In [1]: import numpy as np

In [2]: np.set_printoptions(precision=3, suppress=True, linewidth=140, legacy="1.25")

In [3]: K = np.arange(120).reshape(10, 12) + -2

In [4]: K
Out[4]: 
array([[ -2,  -1,   0,   1,   2,   3,   4,   5,   6,   7,   8,   9],
       [ 10,  11,  12,  13,  14,  15,  16,  17,  18,  19,  20,  21],
       [ 22,  23,  24,  25,  26,  27,  28,  29,  30,  31,  32,  33],
       [ 34,  35,  36,  37,  38,  39,  40,  41,  42,  43,  44,  45],
       [ 46,  47,  48,  49,  50,  51,  52,  53,  54,  55,  56,  57],
       [ 58,  59,  60,  61,  62,  63,  64,  65,  66,  67,  68,  69],
       [ 70,  71,  72,  73,  74,  75,  76,  77,  78,  79,  80,  81],
       [ 82,  83,  84,  85,  86,  87,  88,  89,  90,  91,  92,  93],
       [ 94,  95,  96,  97,  98,  99, 100, 101, 102, 103, 104, 105],
       [106, 107, 108, 109, 110, 111, 112, 113, 114, 115, 116, 117]])

In [5]: # looks like rank 2

In [6]: Uu, sv, Vt = np.linalg.svd(K)

In [7]: sv.round(3) + 0
Out[7]: array([735.094,  19.423,   0.   ,   0.   ,   0.   ,   0.   ,   0.   ,   0.   ,   0.   ,   0.   ])

In [8]: np.argmax(sv[:-1] / (sv[1:] + 1e-6)) + 1
Out[8]: 2

In [9]: out = Uu[:, :2] @ np.diag(sv[:2]) @ Vt[:2]

In [10]: out.round(3) + 0
Out[10]: 
array([[ -2.,  -1.,   0.,   1.,   2.,   3.,   4.,   5.,   6.,   7.,   8.,   9.],
       [ 10.,  11.,  12.,  13.,  14.,  15.,  16.,  17.,  18.,  19.,  20.,  21.],
       [ 22.,  23.,  24.,  25.,  26.,  27.,  28.,  29.,  30.,  31.,  32.,  33.],
       [ 34.,  35.,  36.,  37.,  38.,  39.,  40.,  41.,  42.,  43.,  44.,  45.],
       [ 46.,  47.,  48.,  49.,  50.,  51.,  52.,  53.,  54.,  55.,  56.,  57.],
       [ 58.,  59.,  60.,  61.,  62.,  63.,  64.,  65.,  66.,  67.,  68.,  69.],
       [ 70.,  71.,  72.,  73.,  74.,  75.,  76.,  77.,  78.,  79.,  80.,  81.],
       [ 82.,  83.,  84.,  85.,  86.,  87.,  88.,  89.,  90.,  91.,  92.,  93.],
       [ 94.,  95.,  96.,  97.,  98.,  99., 100., 101., 102., 103., 104., 105.],
       [106., 107., 108., 109., 110., 111., 112., 113., 114., 115., 116., 117.]])

In [11]: np.linalg.matrix_rank(out)
Out[11]: 2

In [12]: np.linalg.matrix_rank(K, rtol=0.05)
Out[12]: 1

In [13]: print(round(np.linalg.norm(K - out) / np.linalg.norm(K), 3))
0.0

In [14]: round(float(np.abs(K - out).max()), 3)
Out[14]: 0.0
